$ python3 -q
>>> import numpy as np
>>> np.set_printoptions(precision=3, suppress=True, linewidth=200)
>>> tidy = lambda a: np.round(a, 3) + 0
>>> data = np.loadtxt("x.csv", delimiter=",")
>>> data
array([[ 0.,  0.,  0.,  0.,  0.],
       [ 0.,  0.,  0.,  0.,  0.],
       [ 0.,  0.,  0.,  0.,  0.],
       [-2.,  6., -4.,  0., -6.]])
>>> # rank 1
>>> tidy(np.linalg.norm(data) ** 2 / np.linalg.norm(data, 2) ** 2)
np.float64(1.0)
>>> tidy(np.linalg.norm(data, axis=0))
array([2., 6., 4., 0., 6.])
>>> tidy(np.linalg.norm(data[1] - data[3]))
np.float64(9.592)
>>> tidy(np.linalg.norm(data, 1)), tidy(np.linalg.norm(data, np.inf))
(np.float64(6.0), np.float64(18.0))
>>> np.linalg.norm(data, axis=1).argmax()
np.int64(3)
>>> E = np.loadtxt("arr.csv", delimiter=",")
>>> tidy(E)
array([[ 0.215,  0.092, -0.215, -0.338],
       [ 0.092,  0.039, -0.092, -0.145],
       [-0.215, -0.092,  0.215,  0.338],
       [-0.338, -0.145,  0.338,  0.531]])
>>> [round(float(x), 3) for x in np.linalg.svd(E, compute_uv=False)[:3]]
[1.0, 0.0, 0.0]
>>> np.linalg.cond(E) > 100
np.True_
>>> np.linalg.matrix_rank(E, rtol=0.1)
np.int64(1)
>>> X = np.array([[-0.4, 0.3, -1.1, -0.4],
...     [-1.0, -0.3, 2.8, -0.3],
...     [-1.3, 1.7, -0.5, 1.2],
...     [-0.1, 0.1, -0.5, 1.5],
...     [0.6, -0.7, -2.5, -0.4],
...     [-2.0, 0.6, 0.1, -2.0],
...     [-0.4, -1.8, -0.7, -0.8],
...     [0.5, -1.6, 0.5, -0.1],
...     [1.8, -0.4, -2.8, 0.3],
...     [0.2, -0.5, 1.9, 0.0],
...     [-0.4, -0.2, 0.5, -0.9],
...     [-1.2, 0.0, -0.8, 0.2],
...     [0.0, 0.5, 0.9, 1.6],
...     [4.0, 36.0, 8.0, 20.0],
...     [0.7, 0.0, 0.3, 1.0]])
>>> # row 13 is much longer than the rest
>>> vec = np.array([6, -3, -6, -6])
>>> rhs = X @ vec
>>> tidy(rhs)
array([   5.7,  -20.1,  -17.1,   -6.9,   23.1,   -2.4,   12. ,    5.4,   27. ,   -8.7,    0.6,   -3.6,  -16.5, -252. ,   -3.6])
>>> try:
...     np.linalg.solve(X, rhs)
... except np.linalg.LinAlgError as e:
...     print("failed:", e)
... 
failed: Last 2 dimensions of the array must be square
>>> tidy(np.linalg.solve(X.T @ X, X.T @ rhs))
array([ 6., -3., -6., -6.])
>>> tidy(np.linalg.pinv(X) @ X)
array([[1., 0., 0., 0.],
       [0., 1., 0., 0.],
       [0., 0., 1., 0.],
       [0., 0., 0., 1.]])
>>> rng = np.random.default_rng(856444)
>>> rhs = rhs + 0.02 * rng.normal(size=15)
>>> tidy(rhs)
array([   5.694,  -20.109,  -17.108,   -6.892,   23.094,   -2.419,   12.005,    5.392,   26.977,   -8.701,    0.601,   -3.637,  -16.525, -252.   ,   -3.614])
>>> b, *_ = np.linalg.lstsq(X, rhs)
>>> [round(float(np.linalg.norm(np.linalg.solve(X.T @ X + lam * np.eye(4), X.T @ rhs))), 2) for lam in (0, 1, 10, 100)]
[10.82, 10.14, 7.99, 5.9]
>>> tidy(np.linalg.norm(rhs - X @ b))
np.float64(0.054)
>>> hat = X @ np.linalg.solve(X.T @ X, X.T)
>>> np.allclose(hat @ hat, hat)
True
>>> tidy(np.trace(hat))
np.float64(4.0)
>>> U, sigma = np.linalg.svd(X)
Traceback (most recent call last):
  File "<python-input-33>", line 1, in <module>
    U, sigma = np.linalg.svd(X)
    ^^^^^^^^
ValueError: too many values to unpack (expected 2)
>>> U, sigma, Vh = np.linalg.svd(X, full_matrices=False)
>>> tidy(np.sqrt((sigma ** 2).sum())), tidy(np.linalg.norm(X))
(np.float64(42.924), np.float64(42.924))
>>> tidy(np.cumsum(sigma ** 2) / np.sum(sigma ** 2))
array([0.972, 0.989, 0.997, 1.   ])
>>> tidy(U.T @ X @ Vh.T)
array([[42.313,  0.   ,  0.   ,  0.   ],
       [ 0.   ,  5.627,  0.   ,  0.   ],
       [ 0.   ,  0.   ,  3.884,  0.   ],
       [ 0.   ,  0.   ,  0.   ,  2.301]])
>>> tidy(Vh @ Vh.T)
array([[1., 0., 0., 0.],
       [0., 1., 0., 0.],
       [0., 0., 1., 0.],
       [0., 0., 0., 1.]])
>>> (sigma > 1e-8).sum()
np.int64(4)
>>> F = np.loadtxt("case9.csv", delimiter=",")
>>> tidy(F)
array([[ -5.   ,  -3.   ,   8.967,   0.226],
       [ -5.   ,  -3.   ,   2.608,  -4.544],
       [ -5.   ,  -3.   ,   3.455,  -3.909],
       [ -5.   ,  -3.   ,  -0.561,  -6.921],
       [ -5.   ,  -3.   ,   1.216,  -5.588],
       [ -5.   ,  -3.   ,  -8.401, -12.801],
       [ -5.   ,  -3.   ,  -1.052,  -7.289],
       [ -5.   ,  -3.   ,   6.931,  -1.302],
       [ -5.   ,  -3.   ,   0.113,  -6.415],
       [ -5.   ,  -3.   ,   2.049,  -4.963],
       [ -5.   ,  -3.   ,   2.103,  -4.923],
       [ -5.   ,  -3.   ,   7.263,  -1.053],
       [ -5.   ,  -3.   ,   4.517,  -3.112],
       [ -5.   ,  -3.   ,   3.042,  -4.219],
       [ -5.   ,  -3.   ,   8.49 ,  -0.133],
       [ -5.   ,  -3.   ,  -2.249,  -8.187],
       [ -5.   ,  -3.   ,   2.952,  -4.286],
       [ -5.   ,  -3.   ,  -0.082,  -6.561],
       [ -5.   ,  -3.   ,   6.269,  -1.798],
       [ -5.   ,  -3.   ,  -2.711,  -8.533],
       [ -5.   ,  -3.   ,  -1.624,  -7.718],
       [ -5.   ,  -3.   ,  -1.912,  -7.934]])
>>> rank = np.linalg.matrix_rank(F)
>>> rank
np.int64(2)
>>> ns = np.linalg.svd(F)[2][rank:].T
>>> [int(np.linalg.matrix_rank(np.delete(F, i, axis=0))) for i in range(22)]
[2, 2, 2, 2, 2, 2, 2, 2, 2, 2, 2, 2, 2, 2, 2, 2, 2, 2, 2, 2, 2, 2]
>>> np.allclose(F[:-1].T @ np.linalg.lstsq(F[:-1].T, F[-1])[0], F[-1])
True
>>> tidy(np.trace(np.linalg.pinv(F) @ F))
np.float64(2.0)
>>> tidy(F.reshape(2, -1))
array([[ -5.   ,  -3.   ,   8.967,   0.226,  -5.   ,  -3.   ,   2.608,  -4.544,  -5.   ,  -3.   ,   3.455,  -3.909,  -5.   ,  -3.   ,  -0.561,  -6.921,  -5.   ,  -3.   ,   1.216,  -5.588,  -5.   ,
         -3.   ,  -8.401, -12.801,  -5.   ,  -3.   ,  -1.052,  -7.289,  -5.   ,  -3.   ,   6.931,  -1.302,  -5.   ,  -3.   ,   0.113,  -6.415,  -5.   ,  -3.   ,   2.049,  -4.963,  -5.   ,  -3.   ,
          2.103,  -4.923],
       [ -5.   ,  -3.   ,   7.263,  -1.053,  -5.   ,  -3.   ,   4.517,  -3.112,  -5.   ,  -3.   ,   3.042,  -4.219,  -5.   ,  -3.   ,   8.49 ,  -0.133,  -5.   ,  -3.   ,  -2.249,  -8.187,  -5.   ,
         -3.   ,   2.952,  -4.286,  -5.   ,  -3.   ,  -0.082,  -6.561,  -5.   ,  -3.   ,   6.269,  -1.798,  -5.   ,  -3.   ,  -2.711,  -8.533,  -5.   ,  -3.   ,  -1.624,  -7.718,  -5.   ,  -3.   ,
         -1.912,  -7.934]])
>>> tidy(F.ravel(order="F"))
array([ -5.   ,  -5.   ,  -5.   ,  -5.   ,  -5.   ,  -5.   ,  -5.   ,  -5.   ,  -5.   ,  -5.   ,  -5.   ,  -5.   ,  -5.   ,  -5.   ,  -5.   ,  -5.   ,  -5.   ,  -5.   ,  -5.   ,  -5.   ,  -5.   ,
        -5.   ,  -3.   ,  -3.   ,  -3.   ,  -3.   ,  -3.   ,  -3.   ,  -3.   ,  -3.   ,  -3.   ,  -3.   ,  -3.   ,  -3.   ,  -3.   ,  -3.   ,  -3.   ,  -3.   ,  -3.   ,  -3.   ,  -3.   ,  -3.   ,
        -3.   ,  -3.   ,   8.967,   2.608,   3.455,  -0.561,   1.216,  -8.401,  -1.052,   6.931,   0.113,   2.049,   2.103,   7.263,   4.517,   3.042,   8.49 ,  -2.249,   2.952,  -0.082,   6.269,
        -2.711,  -1.624,  -1.912,   0.226,  -4.544,  -3.909,  -6.921,  -5.588, -12.801,  -7.289,  -1.302,  -6.415,  -4.963,  -4.923,  -1.053,  -3.112,  -4.219,  -0.133,  -8.187,  -4.286,  -6.561,
        -1.798,  -8.533,  -7.718,  -7.934])
>>> T = F.reshape(22, 2, -1)
>>> np.einsum("ihd,jhd->hij", T, T).shape
(2, 22, 22)
>>> tidy(np.swapaxes(T, 1, 2)[6])
array([[-5.   , -1.052],
       [-3.   , -7.289]])
